$ ipython --no-banner

In [1]: import numpy as np

In [2]: np.set_printoptions(precision=2, suppress=True, linewidth=200)

In [3]: def tidy(a):
   ...:     return np.round(a, 2) + 0
   ...: 

In [4]: sigma = 3 * 0.9 ** np.arange(4)

In [5]: rng = np.random.default_rng(221)

In [6]: K = rng.normal(size=(33, 4)) * rng.permutation(sigma)

In [7]: tidy(K)
Out[7]: 
array([[ 1.91, -0.55, -2.2 , -1.06],
       [ 2.68,  0.06,  0.83,  2.31],
       [-4.09,  0.85,  0.34,  0.46],
       [-1.44,  1.52, -4.74,  1.04],
       [-0.92,  2.22, -4.22,  0.17],
       [ 4.21,  1.55,  2.91, -0.42],
       [ 1.43, -3.92, -0.79,  1.32],
       [-3.28, -1.93, -0.85, -0.24],
       [ 2.56,  0.35, -1.08,  0.72],
       [ 2.8 , -2.3 , -2.34, -6.25],
       [ 1.72,  1.77, -1.96, -0.96],
       [-0.89,  3.04,  1.81, -7.53],
       [ 0.95,  2.68,  6.74,  0.9 ],
       [ 1.79,  1.09, -3.09,  0.18],
       [ 0.13,  2.  ,  4.59,  0.95],
       [ 1.79,  0.85,  4.39,  0.95],
       [-3.11,  1.04,  3.21, -0.02],
       [ 2.1 , -0.23,  1.45,  0.4 ],
       [ 0.38, -0.6 ,  5.38, -2.35],
       [-2.62, -0.86,  0.8 ,  3.11],
       [ 1.77, -0.07,  1.12,  1.7 ],
       [ 2.08, -0.92,  2.3 , -0.2 ],
       [ 4.03,  0.64, -1.33,  2.86],
       [-3.47,  1.55,  3.46,  1.97],
       [-0.16, -2.27,  4.12, -3.29],
       [-1.28,  0.09, -4.  , -1.09],
       [ 0.48, -1.77,  0.9 , -2.3 ],
       [-1.06,  0.81,  5.77,  2.69],
       [ 3.95,  3.88,  0.31,  2.19],
       [ 0.93,  1.17,  1.36,  2.07],
       [ 1.31,  0.95,  3.  ,  2.29],
       [ 2.26,  1.21,  0.19, -2.71],
       [ 2.4 ,  2.92, -5.15, -0.56]])

In [8]: Xs = K - K.mean(axis=0)

In [9]: Uu, sigma, Vt = np.linalg.svd(Xs, full_matrices=False)

In [10]: np.abs(Uu[:, 0]).argmax()
Out[10]: np.int64(12)

In [11]: tidy(sigma)
Out[11]: array([17.99, 13.63, 12.61,  9.46])

In [12]: np.linalg.matrix_rank(Xs)
Out[12]: np.int64(4)

In [13]: Xs = K - K.mean(axis=0)

In [14]: evecs = np.linalg.svd(Xs)[2][:3]

In [15]: B = Xs - Xs @ evecs.T @ evecs

In [16]: tidy((Xs @ evecs.T).std(axis=0))
Out[16]: array([3.13, 2.37, 2.19])

In [17]: tidy(np.linalg.norm(B) / np.linalg.norm(Xs))
Out[17]: np.float64(0.34)

In [18]: np.linalg.norm(B, axis=1).round(6).argmax()
Out[18]: np.int64(6)

In [19]: tidy(np.cov(Xs @ evecs.T, rowvar=False))
Out[19]: 
array([[10.11,  0.  ,  0.  ],
       [ 0.  ,  5.8 ,  0.  ],
       [ 0.  ,  0.  ,  4.97]])

In [20]: G = np.cov(K, rowvar=False)

In [21]: tidy(np.polyfit(K[:, 2], K[:, 3], 1))
Out[21]: array([ 0.08, -0.08])

In [22]: np.argwhere(np.triu(np.abs(np.corrcoef(K.T)) > 0.8, 1))
Out[22]: array([], shape=(0, 2), dtype=int64)

In [23]: np.argsort(-K.std(axis=0).round(6), kind="stable")
Out[23]: array([2, 3, 0, 1])

In [24]: tidy(np.median(K, axis=0))
Out[24]: array([1.31, 0.85, 0.83, 0.4 ])

In [25]: A = np.array([[3.0, -2.0, 2.0], [4.0, -3.0, 2.0], [0.0, 0.0, 3.0]])

In [26]: lab = rng.permutation(3)

In [27]: lab
Out[27]: array([2, 0, 1])

In [28]: B = A[lab][:, lab]

In [29]: print(tidy(np.linalg.det(B)), tidy(np.linalg.det(A[lab])))
-3.0 -3.0

In [30]: print(np.trace(B))
3.0

In [31]: [round(float(x), 2) for x in np.linalg.svd(A, compute_uv=False)[:3]]
Out[31]: [6.9, 2.71, 0.16]

In [32]: np.argsort(-np.linalg.norm(A, axis=0).round(6), kind="stable")[:3]
Out[32]: array([0, 2, 1])

In [33]: tidy(np.linalg.norm(A, 2) / np.linalg.norm(A))
Out[33]: np.float64(0.93)

In [34]: x = np.array([2, -5, -3])

In [35]: y = A @ x

In [36]: c, lr = np.zeros(3), 1 / np.linalg.norm(A, 2) ** 2

In [37]: for i in range(40):
    ...:     c -= lr * A.T @ (A @ c - y)
    ...:     if i % 10 == 0: print(i, round(np.linalg.norm(A @ c - y), 2))
    ...: 
0 11.16
10 2.14
20 0.6
30 0.46

In [38]: tidy(c)
Out[38]: array([ 3.63, -2.74, -3.02])

In [39]: print(tidy(np.linalg.cond(A)))
43.02

In [40]: evals, evecs = np.linalg.eig(A)

In [41]: tidy(np.sort(np.linalg.eigvals(np.linalg.inv(A))))
Out[41]: array([-1.  ,  0.33,  1.  ])

In [42]: np.prod(evals)
Out[42]: np.float64(-3.0)

In [43]: evals
Out[43]: array([ 1., -1.,  3.])

In [44]: tidy(np.sort(np.linalg.eigvals(A @ A)))
Out[44]: array([1., 1., 9.])

In [45]: tidy(np.sort(np.linalg.eigvals(A.T)))
Out[45]: array([-1.,  1.,  3.])

In [46]: cent = 10 * np.array([[-0.7, 0.1, -2.1, -0.9, -0.1],
    ...:     [-2.2, 0.9, 0.4, -0.7, -0.9],
    ...:     [-0.1, 0.1, -0.5, 1.1, 1.7]])

In [47]: lab = rng.integers(0, 3, 31)

In [48]: E = cent[lab] + rng.normal(size=(31, 5))

In [49]: tidy(E)
Out[49]: 
array([[  0.67,   3.58,  -8.4 ,   9.15,  16.62],
       [  0.18,   0.68,  -5.87,   9.75,  18.43],
       [ -7.1 ,   0.84, -19.65,  -8.69,   0.13],
       [ -0.56,   1.39,  -5.74,  12.12,  15.59],
       [ -5.76,   1.54, -20.6 ,  -7.82,   0.19],
       [ -0.71,   0.25,  -4.61,  10.66,  16.07],
       [  0.49,  -1.42,  -5.52,  11.89,  17.97],
       [ -5.37,   1.23, -21.93,  -7.8 ,  -1.21],
       [-22.89,   9.27,   4.53,  -9.31,  -9.08],
       [ -5.81,   0.67, -21.96,  -8.22,  -1.88],
       [ -2.6 ,  -0.06,  -6.11,   9.34,  15.97],
       [  0.06,   2.12,  -6.36,  10.29,  16.99],
       [-23.11,   8.58,   3.41,  -7.95,  -8.5 ],
       [ -5.33,   1.31, -21.13,  -8.99,  -0.01],
       [-21.42,  10.83,   4.84,  -6.03,  -8.83],
       [ -0.14,   0.34,  -4.58,   9.93,  17.69],
       [ -6.66,   0.35, -21.4 ,  -9.16,  -0.03],
       [  0.11,   1.18,  -6.6 ,  12.39,  15.05],
       [ -6.03,   0.72, -22.53,  -8.5 ,  -2.39],
       [ -0.36,   1.73,  -6.18,  11.1 ,  17.1 ],
       [ -8.61,   2.53, -21.52, -10.37,  -1.01],
       [-22.05,   8.96,   4.  ,  -6.61,  -8.94],
       [  0.08,   0.13,  -4.02,  13.23,  17.43],
       [-22.67,  10.03,   4.3 ,  -6.02,  -9.37],
       [ -1.09,  -0.23,  -4.24,  12.34,  18.54],
       [ -8.71,   2.39, -21.91,  -7.14,   0.15],
       [ -6.63,  -1.67, -20.39, -10.13,  -1.48],
       [ -8.21,   1.41, -21.17,  -8.77,  -0.65],
       [ -7.7 ,   1.87, -18.93,  -7.27,  -2.19],
       [ -7.32,   1.24, -20.17,  -8.88,  -0.21],
       [ -0.09,   0.73,  -5.3 ,  11.16,  18.26]])

In [50]: Xs = E - E.mean(axis=0)

In [51]: evecs = np.linalg.svd(Xs)[2][:3]

In [52]: B = Xs - Xs @ evecs.T @ evecs

In [53]: tidy(np.diag(evecs.T @ evecs))
Out[53]: array([0.34, 0.72, 0.84, 0.58, 0.51])
